$ python -q
>>> import numpy as np
>>> from numpy import linalg as LA
>>> np.set_printoptions(suppress=True, linewidth=160)
>>> feats = np.loadtxt("arr.csv", delimiter=",")
>>> feats
array([[ 8.   ,  7.787,  4.393,  2.787,  2.787,  3.787, 10.787],
       [ 8.   ,  7.645,  4.323,  2.645,  2.645,  3.645, 10.645],
       [ 8.   ,  3.864,  2.432, -1.136, -1.136, -0.136,  6.864],
       [ 8.   ,  3.281,  2.141, -1.719, -1.719, -0.719,  6.281],
       [ 8.   ,  7.257,  4.128,  2.257,  2.257,  3.257, 10.257],
       [ 8.   ,  4.662,  2.831, -0.338, -0.338,  0.662,  7.662],
       [ 8.   ,  1.059,  1.03 , -3.941, -3.941, -2.941,  4.059],
       [ 8.   ,  3.844,  2.422, -1.156, -1.156, -0.156,  6.844],
       [ 8.   ,  2.826,  1.913, -2.174, -2.174, -1.174,  5.826],
       [ 8.   ,  4.189,  2.594, -0.811, -0.811,  0.189,  7.189],
       [ 8.   ,  5.693,  3.346,  0.693,  0.693,  1.693,  8.693],
       [ 8.   ,  2.218,  1.609, -2.782, -2.782, -1.782,  5.218],
       [ 8.   ,  4.508,  2.754, -0.492, -0.492,  0.508,  7.508],
       [ 8.   ,  4.655,  2.828, -0.345, -0.345,  0.655,  7.655],
       [ 8.   ,  4.316,  2.658, -0.684, -0.684,  0.316,  7.316],
       [ 8.   ,  3.822,  2.411, -1.178, -1.178, -0.178,  6.822],
       [ 8.   ,  3.624,  2.312, -1.376, -1.376, -0.376,  6.624],
       [ 8.   ,  8.045,  4.522,  3.045,  3.045,  4.045, 11.045],
       [ 8.   ,  7.038,  4.019,  2.038,  2.038,  3.038, 10.038],
       [ 8.   ,  4.871,  2.936, -0.129, -0.129,  0.871,  7.871],
       [ 8.   ,  5.069,  3.035,  0.069,  0.069,  1.069,  8.069],
       [ 8.   ,  6.82 ,  3.91 ,  1.82 ,  1.82 ,  2.82 ,  9.82 ],
       [ 8.   ,  6.75 ,  3.875,  1.75 ,  1.75 ,  2.75 ,  9.75 ],
       [ 8.   ,  7.527,  4.263,  2.527,  2.527,  3.527, 10.527],
       [ 8.   ,  5.876,  3.438,  0.876,  0.876,  1.876,  8.876],
       [ 8.   ,  3.57 ,  2.285, -1.43 , -1.43 , -0.43 ,  6.57 ],
       [ 8.   ,  5.596,  3.298,  0.596,  0.596,  1.596,  8.596]])
>>> ang = np.radians(90)
>>> r_ = np.eye(7)
>>> r_[0, 0] = r_[1, 1] = np.cos(ang)
>>> r_[0, 1], r_[1, 0] = -np.sin(ang), np.sin(ang)
>>> r_.round(3) + 0
array([[ 0., -1.,  0.,  0.,  0.,  0.,  0.],
       [ 1.,  0.,  0.,  0.,  0.,  0.,  0.],
       [ 0.,  0.,  1.,  0.,  0.,  0.,  0.],
       [ 0.,  0.,  0.,  1.,  0.,  0.,  0.],
       [ 0.,  0.,  0.,  0.,  1.,  0.,  0.],
       [ 0.,  0.,  0.,  0.,  0.,  1.,  0.],
       [ 0.,  0.,  0.,  0.,  0.,  0.,  1.]])
>>> A2 = feats @ r_.T
>>> np.abs(A2 - feats).max(axis=0)
array([16.045,  6.941,  0.   ,  0.   ,  0.   ,  0.   ,  0.   ])
>>> np.round(LA.svd(feats, compute_uv=False), 3) + 0, np.round(LA.svd(A2, compute_uv=False), 3) + 0
(array([67.739, 17.862,  0.002,  0.   ,  0.   ,  0.   ,  0.   ]), array([67.739, 17.862,  0.002,  0.   ,  0.   ,  0.   ,  0.   ]))
>>> X = np.load("x.npy")
>>> X
array([[ 1.68 ,  0.057,  2.379, -0.717],
       [-1.472, -0.339, -2.319,  1.157],
       [ 1.984, -0.543,  1.938, -1.007],
       [ 1.726, -1.52 ,  1.757,  0.792],
       [-0.765, -2.271, -1.749,  0.447],
       [ 1.437, -1.741, -1.197, -1.572],
       [ 2.806, -1.04 ,  0.151,  0.15 ],
       [-1.926,  1.231, -1.761, -0.819],
       [ 2.093,  0.236,  2.134,  0.105],
       [-0.949, -1.548,  0.907, -2.209],
       [-1.222, -1.432, -1.98 , -1.239],
       [ 2.208, -1.977, -0.432,  0.173],
       [ 1.482,  1.151,  1.001, -2.115],
       [ 1.759,  0.22 ,  2.054, -1.28 ],
       [-0.614, -2.104, -1.016,  1.778],
       [-0.859,  2.291, -1.418, -1.002],
       [ 2.776, -0.13 , -1.119,  0.165],
       [ 2.77 ,  0.278, -0.77 ,  0.81 ],
       [-0.471,  1.577, -1.194,  2.206],
       [-0.387, -1.934, -0.916,  2.066],
       [-0.037, -2.843, -0.727,  0.623],
       [-0.747,  2.233, -1.767, -0.576],
       [ 2.83 ,  0.714, -0.022,  0.693],
       [ 1.686, -0.924, -1.604,  1.652],
       [-0.021, -1.621, -2.522,  0.089],
       [-2.075,  1.839,  0.777, -0.841],
       [ 0.7  , -2.311,  1.773,  0.16 ],
       [-1.833, -0.432, -2.335, -0.041]])
>>> labels = X[:, 2] > np.median(X[:, 2])
>>> u = X[labels].mean(axis=0) - X[~labels].mean(axis=0)
>>> u.round(3)
array([ 1.671, -0.121,  2.558, -0.641])
>>> round(float((((X - X.mean(axis=0)) @ u > 0) == labels).mean()), 3)
0.857
>>> ((X - X.mean(axis=0)) @ u > 0).astype(int)
array([1, 0, 1, 1, 0, 1, 1, 0, 1, 1, 0, 1, 1, 1, 0, 0, 1, 1, 0, 0, 0, 0, 1, 0, 0, 0, 1, 0])
>>> np.argsort(-np.abs(u).round(6), kind="stable")
array([2, 0, 3, 1])
